% python3 -q
>>> import numpy as np
>>> np.set_printoptions(precision=3, suppress=True, linewidth=140, floatmode="fixed")
>>> M = np.loadtxt("test19.csv", delimiter=",")
>>> M
array([[-4.197, -0.763, -2.608],
       [ 0.604, -0.147,  4.961],
       [-3.512,  1.228,  3.340],
       [ 1.942, -0.306, -4.597],
       [-2.019,  0.068,  4.574],
       [ 1.527, -4.755, -0.243],
       [ 1.015, -4.741,  1.221],
       [ 3.175,  1.838,  3.398],
       [ 4.081, -0.637,  2.817],
       [ 2.179,  4.479, -0.435],
       [ 0.064, -5.000, -0.007],
       [-3.352,  1.095,  3.544],
       [ 3.898,  0.315, -3.116],
       [ 2.089, -1.457, -4.303]])
>>> q, r_ = np.linalg.qr(M)
>>> np.round(q.T @ q, 3) + 0
array([[1.000, 0.000, 0.000],
       [0.000, 1.000, 0.000],
       [0.000, 0.000, 1.000]])
>>> np.round(np.trace(q @ q.T), 3)
np.float64(3.0)
>>> r_
array([[ 10.188,  -0.669,  -2.626],
       [  0.000,   9.956,   1.245],
       [  0.000,   0.000, -11.755]])
>>> np.allclose(r_.T @ r_, M.T @ M)
True
>>> round(float(abs(r_[0, 0])), 3), round(float(np.linalg.norm(M[:, 0])), 3)
(10.188, 10.188)
>>> arr = np.load("a.npy")
>>> arr
array([[ 7.022, 10.079,  5.117, 22.223],
       [14.079, 17.945,  9.991, 27.916],
       [ 0.098,  3.057,  0.170, 23.936],
       [ 6.973, 10.004,  4.945, 22.101]])
>>> (arr + arr.T) / 2
array([[ 7.022, 12.079,  2.607, 14.598],
       [12.079, 17.945,  6.524, 18.960],
       [ 2.607,  6.524,  0.170, 14.441],
       [14.598, 18.960, 14.441, 22.101]])
>>> np.round(np.linalg.det(arr), 3)
np.float64(-4.444)
>>> mat = np.load("sample9.npy")
>>> mat
array([[1, 0, 3, 3],
       [0, 0, 0, 1],
       [0, 0, 3, 3],
       [0, 0, 0, 3]])
>>> W = np.array([[-4, 4, 3, -5, -1],
...     [-2, -1, 3, 5, 0],
...     [4, -2, 1, 2, 4],
...     [-2, 1, -3, 3, 1]])
>>> coef = np.array([3, -2, -1, 4, 1])
>>> hid = np.maximum(mat @ W + coef, 0)
>>> hid
array([[ 5,  0,  0, 14, 15],
       [ 1,  0,  0,  7,  2],
       [ 9,  0,  0, 19, 16],
       [ 0,  1,  0, 13,  4]])
>>> np.linalg.matrix_rank(hid)
np.int64(4)
>>> Z = np.array([[-2, 2], [-3, 3], [-1, 3], [1, 3], [-1, 2]])
>>> hid @ Z
array([[-11,  82],
       [  3,  27],
       [-15, 107],
       [  6,  50]])
